$ python3 -q
>>> import numpy as np
>>> np.set_printoptions(precision=1, suppress=True, linewidth=120)
>>> E = np.array([[-1.0, 2.0, 0.0], [2.0, 0.0, 0.0], [0.0, 0.0, 0.0]])
>>> # splits into 2 blocks
>>> np.trace(E)
np.float64(-1.0)
>>> np.linalg.determinant(E)
Traceback (most recent call last):
  File "<python-input-5>", line 1, in <module>
    np.linalg.determinant(E)
    ^^^^^^^^^^^^^^^^^^^^^
AttributeError: module 'numpy.linalg' has no attribute 'determinant'
>>> print(np.allclose(E @ E.T, E.T @ E))
True
>>> E @ E
array([[ 5., -2.,  0.],
       [-2.,  4.,  0.],
       [ 0.,  0.,  0.]])
>>> assert E == E.T
Traceback (most recent call last):
  File "<python-input-8>", line 1, in <module>
    assert E == E.T
           ^^^^^^^^
ValueError: The truth value of an array with more than one element is ambiguous. Use a.any() or a.all()
>>> np.linalg.matrix_power(E, 3)
array([[-9., 10.,  0.],
       [10., -4.,  0.],
       [ 0.,  0.,  0.]])
>>> print((E - E.T) / 2)
[[0. 0. 0.]
 [0. 0. 0.]
 [0. 0. 0.]]
>>> vec = np.array([-7, 0, -6])
>>> h = np.maximum(E @ vec, 0)
>>> np.maximum(E @ vec, 0) - np.maximum(-E @ vec, 0)
array([  7., -14.,   0.])
>>> np.tanh(E @ vec)
array([ 1., -1.,  0.])
>>> r = np.linalg.matrix_rank(E)
>>> r
np.int64(2)
>>> null = np.linalg.svd(E)[2][r:].T
>>> print([int(np.linalg.matrix_rank(E[:i])) for i in range(1, len(E) + 1)])
[1, 2, 2]
>>> null.shape
(3, 1)
>>> print(np.allclose(E @ null, 0))
True
>>> W1 = np.array([[7, 2, 0, 4, 3], [0, 2, 6, 2, 2], [4, 7, 6, 2, 8]])
>>> beta = np.array([0, 1, 1, 6, -1])
>>> hid = np.maximum(E @ W1 + beta, 0)
>>> print((hid > 0).mean(axis=0))
[0.3 1.  1.  1.  0.3]
>>> cent = np.array([[8, 2, 5], [5, 2, 7], [4, 7, 9], [3, 6, 3], [7, 7, 6]])
>>> W1 @ cent
array([[ 99,  63,  79],
       [ 54,  72,  86],
       [153, 132, 177]])
>>> hid @ cent
array([[ 85., 133., 156.],
       [218., 164., 186.],
       [ 27.,  45.,  34.]])
>>> Q, _ = np.linalg.qr(np.array([[2.0, -0.9, -0.7], [-0.7, -0.7, 1.1], [-0.1, 0.7, -2.9]]))
>>> m1 = Q[:, :3]
>>> m1.round(1) + 0
array([[-0.9, -0.2,  0.2],
       [ 0.3, -0.8,  0.5],
       [ 0. ,  0.6,  0.8]])
>>> vec = np.array([7, -4, -3])
>>> print((m1 @ vec).argmax())
1
>>> m1 @ (2 * vec)
array([-12.6,   7.7,  -8.8])
>>> print(m1 * vec)
[[-6.6  1.  -0.7]
 [ 2.3  3.1 -1.6]
 [ 0.3 -2.3 -2.5]]
>>> np.round(m1 @ np.eye(3)[0], 1) + 0
array([-0.9,  0.3,  0. ])
>>> print(m1 @ np.ones(3))
[-1.   0.1  1.4]
>>> r0 = np.array([3, 2, 2])
>>> X = -1 * np.eye(3) + np.outer(r0, r0)
>>> print(X)
[[8. 6. 6.]
 [6. 3. 4.]
 [6. 4. 3.]]
>>> ev, evecs = np.linalg.eigh(X)
>>> evecs @ np.diag(ev) @ evecs.T
array([[8., 6., 6.],
       [6., 3., 4.],
       [6., 4., 3.]])
>>> (ev > 1e-8).sum(), (ev < -1e-8).sum()
(np.int64(1), np.int64(2))
>>> ev
array([-1., -1., 16.])
>>> np.abs(evecs[:, -1]).round(6).argmax()
np.int64(0)
>>> np.linalg.eigvalsh(X + -1 * np.eye(3))
array([-2., -2., 15.])
>>> print(np.linalg.svd(X, compute_uv=False))
[16.  1.  1.]
>>> print(np.round(evecs.T @ X @ evecs, 1) + 0)
[[-1.  0.  0.]
 [ 0. -1.  0.]
 [ 0.  0. 16.]]
>>> B = np.array([[2, 2, -2], [-2, -1, 0], [-2, -1, 2]])
>>> np.linalg.matrix_rank(E @ B)
np.int64(2)
>>> print(np.einsum("ik,kj->ij", E, B))
[[-6. -4.  2.]
 [ 4.  4. -4.]
 [ 0.  0.  0.]]
>>> np.einsum("ik,kj->ji", E, B)
array([[-6.,  4.,  0.],
       [-4.,  4.,  0.],
       [ 2., -4.,  0.]])
>>> B = np.linalg.inv(X)
>>> round(np.linalg.det(X) * np.linalg.det(B), 1)
np.float64(1.0)
>>> np.linalg.det(X) * B
array([[ -7.,   6.,   6.],
       [  6., -12.,   4.],
       [  6.,   4., -12.]])
>>> (np.abs(B) > 1e-9).astype(int)
array([[1, 1, 1],
       [1, 1, 1],
       [1, 1, 1]])
>>> print(np.linalg.cond(X) > 100)
False
>>> round(np.log10(np.linalg.cond(X)))
1
>>> round(np.linalg.norm(X, 2) / np.linalg.norm(X), 1)
np.float64(1.0)
>>> np.linalg.matrix_rank(X, rtol=0.1)
np.int64(1)
>>> [round(float(x), 1) for x in np.linalg.svd(X, compute_uv=False)[:3]]
[16.0, 1.0, 1.0]
>>> np.abs(np.linalg.svd(X)[2][-1])
array([0.7, 0.5, 0.5])
>>> rng = np.random.default_rng(98)
>>> labels = rng.permutation(3)
>>> labels
array([2, 1, 0])
>>> B = X[labels][:, labels]
>>> np.sort(np.abs(np.linalg.eigvals(B)))
array([ 1.,  1., 16.])
>>> np.trace(B)
np.float64(14.0)
>>> round(float(np.linalg.det(B)), 1), round(np.linalg.det(X[labels]), 1)
(16.0, np.float64(-16.0))
>>> np.allclose(B, X)
False
>>> np.diag(B)
array([3., 3., 8.])
>>> data = np.diag(np.array([3, -2, 3, -1])) + 3 * np.eye(4, k=1) + 3 * np.eye(4, k=-1)
>>> data
array([[ 3.,  3.,  0.,  0.],
       [ 3., -2.,  3.,  0.],
       [ 0.,  3.,  3.,  3.],
       [ 0.,  0.,  3., -1.]])
>>> blk = np.stack([data, -2 * data, data[::-1]])
>>> np.linalg.det(blk)
array([ 207., 3312.,  207.])
>>> np.linalg.matrix_rank(blk.reshape(3, -1))
np.int64(2)
>>> print(np.linalg.norm(blk, axis=(1, 2)))
[ 8.8 17.5  8.8]
>>> np.einsum("bij,cij->bc", blk, blk)
array([[  77., -154.,    6.],
       [-154.,  308.,  -12.],
       [   6.,  -12.,   77.]])
>>> blk.sum(axis=0)
array([[-3., -3.,  3., -1.],
       [-3.,  5.,  0.,  3.],
       [ 3., -5.,  0., -3.],
       [ 3.,  3., -3.,  1.]])
>>> (blk @ data.T).shape
(3, 4, 4)
>>> print(np.linalg.matrix_rank(blk))
[4 4 4]
>>> np.round(np.kron(np.eye(2, dtype=int), m1), 1) + 0
array([[-0.9, -0.2,  0.2,  0. ,  0. ,  0. ],
       [ 0.3, -0.8,  0.5,  0. ,  0. ,  0. ],
       [ 0. ,  0.6,  0.8,  0. ,  0. ,  0. ],
       [ 0. ,  0. ,  0. , -0.9, -0.2,  0.2],
       [ 0. ,  0. ,  0. ,  0.3, -0.8,  0.5],
       [ 0. ,  0. ,  0. ,  0. ,  0.6,  0.8]])
>>> round(float(np.linalg.det(2 * m1)), 1), round(np.linalg.det(m1), 1)
(8.0, np.float64(1.0))
>>> round(np.linalg.det(m1.T), 1)
np.float64(1.0)
>>> ev, evecs = np.linalg.eigh(data)
>>> np.round(evecs.T @ data @ evecs, 1) + 0
array([[-4.8,  0. ,  0. ,  0. ],
       [ 0. , -1.9,  0. ,  0. ],
       [ 0. ,  0. ,  3.7,  0. ],
       [ 0. ,  0. ,  0. ,  6. ]])
>>> ev
array([-4.8, -1.9,  3.7,  6. ])
>>> np.abs(evecs[:, -1])
array([0.4, 0.4, 0.7, 0.3])
>>> np.unique(ev.round(6) + 0, return_counts=True)[1]
array([1, 1, 1, 1])
>>> print(np.linalg.eigvalsh(data @ data))
[ 3.7 13.6 23.1 36.5]
>>> mat = np.load("w.npy")
>>> mat
array([[ 16,   2,  16,   4],
       [ 11,   3,  -2,   6],
       [ -9,  -1, -10,  -2],
       [-14,  -2, -12,  -4]])
>>> # null space of dimension 2
>>> left, sigma = np.linalg.svd(mat)
Traceback (most recent call last):
  File "<python-input-93>", line 1, in <module>
    left, sigma = np.linalg.svd(mat)
    ^^^^^^^^^^^
ValueError: too many values to unpack (expected 2)
>>> left, sigma, Vh = np.linalg.svd(mat, full_matrices=False)
>>> print(np.cumsum(sigma ** 2) / np.sum(sigma ** 2))
[0.9 1.  1.  1. ]
>>> np.abs(left[:, 0]).round(6).argmax()
np.int64(0)
>>> np.round(left.T @ mat @ Vh.T, 1) + 0
array([[33.8,  0. ,  0. ,  0. ],
       [ 0. , 10.3,  0. ,  0. ],
       [ 0. ,  0. ,  0. ,  0. ],
       [ 0. ,  0. ,  0. ,  0. ]])
>>> np.round(left.T @ left, 1) + 0
array([[1., 0., 0., 0.],
       [0., 1., 0., 0.],
       [0., 0., 1., 0.],
       [0., 0., 0., 1.]])
>>> print(sigma.round(1) + 0)
[33.8 10.3  0.   0. ]
>>> np.round(Vh @ Vh.T, 1) + 0
array([[1., 0., 0., 0.],
       [0., 1., 0., 0.],
       [0., 0., 1., 0.],
       [0., 0., 0., 1.]])
>>> round(float(np.sqrt((sigma ** 2).sum())), 1), round(np.linalg.norm(mat), 1)
(35.3, np.float64(35.3))
>>> left.shape, sigma.shape, Vh.shape
((4, 4), (4,), (4, 4))
>>> (sigma > 1e-8).sum()
np.int64(2)
>>> left, sigma, Vh = np.linalg.svd(mat)
>>> evecs = Vh[:(sigma > 1e-8).sum()]
>>> vec = mat[2] + -2 * mat[3] + rng.integers(2) * np.eye(4)[0]
>>> vec
array([20.,  3., 14.,  6.])
>>> print(np.diag(evecs.T @ evecs))
[0.8 0.1 0.9 0.2]
>>> np.round(np.linalg.norm(vec - evecs.T @ evecs @ vec), 1)
np.float64(0.5)
>>> print(np.allclose(evecs.T @ evecs @ vec, vec))
False
>>> F = np.load("run4.npy")
>>> F
array([[-2.8,  0.5,  0.1],
       [ 0.5, -1.1,  1. ],
       [ 0.1,  1. , -1.1]])
>>> left, sigma, Vh = np.linalg.svd(F)
>>> evecs = Vh[:(sigma > 1e-8).sum()]
>>> vec = F[1] + 3 * F[0] + rng.integers(2) * np.eye(3)[0]
>>> vec
array([-8. ,  0.5,  1.4])
>>> round(float(np.linalg.norm(vec - evecs.T @ evecs @ vec)), 1)
0.0
>>> evecs.T @ evecs
array([[ 1. , -0.1, -0.1],
       [-0.1,  0.5, -0.5],
       [-0.1, -0.5,  0.5]])
>>> np.diag(evecs.T @ evecs)
array([1. , 0.5, 0.5])
>>> np.allclose(evecs.T @ evecs @ vec, vec)
True
>>> r0, g = F[0], F[2]
>>> print(round(float(r0 @ r0), 1))
8.3
>>> print(np.round(r0 @ g, 1))
0.1
>>> p = (r0 @ g) / (r0 @ r0) * r0
>>> g - p
array([ 0.1,  1. , -1.1])
>>> p.round(1) + 0
array([0., 0., 0.])
>>> np.round(np.outer(r0, g), 1) + 0
array([[-0.3, -2.9,  3.1],
       [ 0.1,  0.5, -0.6],
       [ 0. ,  0.1, -0.1]])
>>> print(round((g - p) @ r0, 1))
0.0
>>> J = np.loadtxt("layer19.csv", delimiter=",")
>>> J
array([[0., 1., 1.],
       [1., 0., 1.],
       [1., 1., 0.]])
>>> # symmetric, so the eigenvalues are real
>>> ev, evecs = np.linalg.eigvalsh(J)
Traceback (most recent call last):
  File "<python-input-132>", line 1, in <module>
    ev, evecs = np.linalg.eigvalsh(J)
    ^^^^^^^^^
ValueError: too many values to unpack (expected 2)
>>> ev, evecs = np.linalg.eigh(J)
>>> np.linalg.svd(J, compute_uv=False)
array([2., 1., 1.])
>>> print(np.round(evecs @ np.diag(ev) @ evecs.T, 1) + 0)
[[0. 1. 1.]
 [1. 0. 1.]
 [1. 1. 0.]]
>>> np.round(evecs.T @ evecs, 1) + 0
array([[1., 0., 0.],
       [0., 1., 0.],
       [0., 0., 1.]])
>>> np.linalg.eigvalsh(J @ J)
array([1., 1., 4.])
>>> print(np.linalg.eigvalsh(J + -1 * np.eye(3)))
[-2. -2.  1.]
>>> np.abs(evecs[:, -1])
array([0.6, 0.6, 0.6])
>>> np.abs(evecs[:, -1]).round(6).argmax()
np.int64(0)
